$ python3 -q
>>> import numpy as np
>>> np.set_printoptions(precision=1, suppress=True, linewidth=140, legacy="1.25")
>>> tidy = lambda a: np.round(a, 1) + 0
>>> data = np.load("x.npy")
>>> data
array([[ 3,  4,  5,  6,  7],
       [ 8,  9, 10, 11, 12],
       [13, 14, 15, 16, 17],
       [18, 19, 20, 21, 22],
       [23, 24, 25, 26, 27],
       [28, 29, 30, 31, 32],
       [33, 34, 35, 36, 37]])
>>> np.linalg.matrix_rank(data, rtol=0.1)
1
>>> np.argsort(-np.linalg.norm(data, axis=0).round(6), kind="stable")[:3]
array([4, 3, 2])
>>> left, sv, vt = np.linalg.svd(data)
>>> evecs = vt[:(sv > 1e-8).sum()]
>>> rng = np.random.default_rng(25646)
>>> vec = data[3] + 3 * data[6] + rng.integers(2) * np.eye(5)[1]
>>> vec
array([117., 121., 125., 129., 133.])
>>> tidy(np.diag(evecs.T @ evecs))
array([0.6, 0.3, 0.2, 0.3, 0.6])
>>> tidy(evecs.T @ evecs)
array([[ 0.6,  0.4,  0.2,  0. , -0.2],
       [ 0.4,  0.3,  0.2,  0.1,  0. ],
       [ 0.2,  0.2,  0.2,  0.2,  0.2],
       [ 0. ,  0.1,  0.2,  0.3,  0.4],
       [-0.2,  0. ,  0.2,  0.4,  0.6]])
>>> np.allclose(evecs.T @ evecs @ vec, vec)
True
>>> np.linalg.matrix_rank(np.vstack([data, vec]))
2
>>> f = np.array([1, 3, 3])
>>> np.polyval(f, data[1])
array([ 91, 111, 133, 157, 183])
>>> np.correlate(data[1], data[3], "full")
array([ 176,  366,  569,  784, 1010,  824,  629,  426,  216])
>>> X = np.loadtxt("w.csv", delimiter=",")
>>> X
array([[-64.,  -8., -72., -32., -72.],
       [ 56.,   7.,  63.,  28.,  63.],
       [ -8.,  -1.,  -9.,  -4.,  -9.],
       [-32.,  -4., -36., -16., -36.],
       [-16.,  -2., -18.,  -8., -18.]])
>>> rank = np.linalg.matrix_rank(X)
>>> rank
1
>>> N = np.linalg.svd(X)[2][rank:].T
>>> [int(np.linalg.matrix_rank(np.delete(X, i, axis=0))) for i in range(5)]
[1, 1, 1, 1, 1]
>>> tidy(N @ N.T)
array([[ 0.7,  0. , -0.3, -0.1, -0.3],
       [ 0. ,  1. ,  0. ,  0. ,  0. ],
       [-0.3,  0. ,  0.7, -0.1, -0.3],
       [-0.1,  0. , -0.1,  0.9, -0.1],
       [-0.3,  0. , -0.3, -0.1,  0.7]])
>>> np.allclose(X @ N, 0)
True
>>> tidy(X @ N)
array([[0., 0., 0., 0.],
       [0., 0., 0., 0.],
       [0., 0., 0., 0.],
       [0., 0., 0., 0.],
       [0., 0., 0., 0.]])
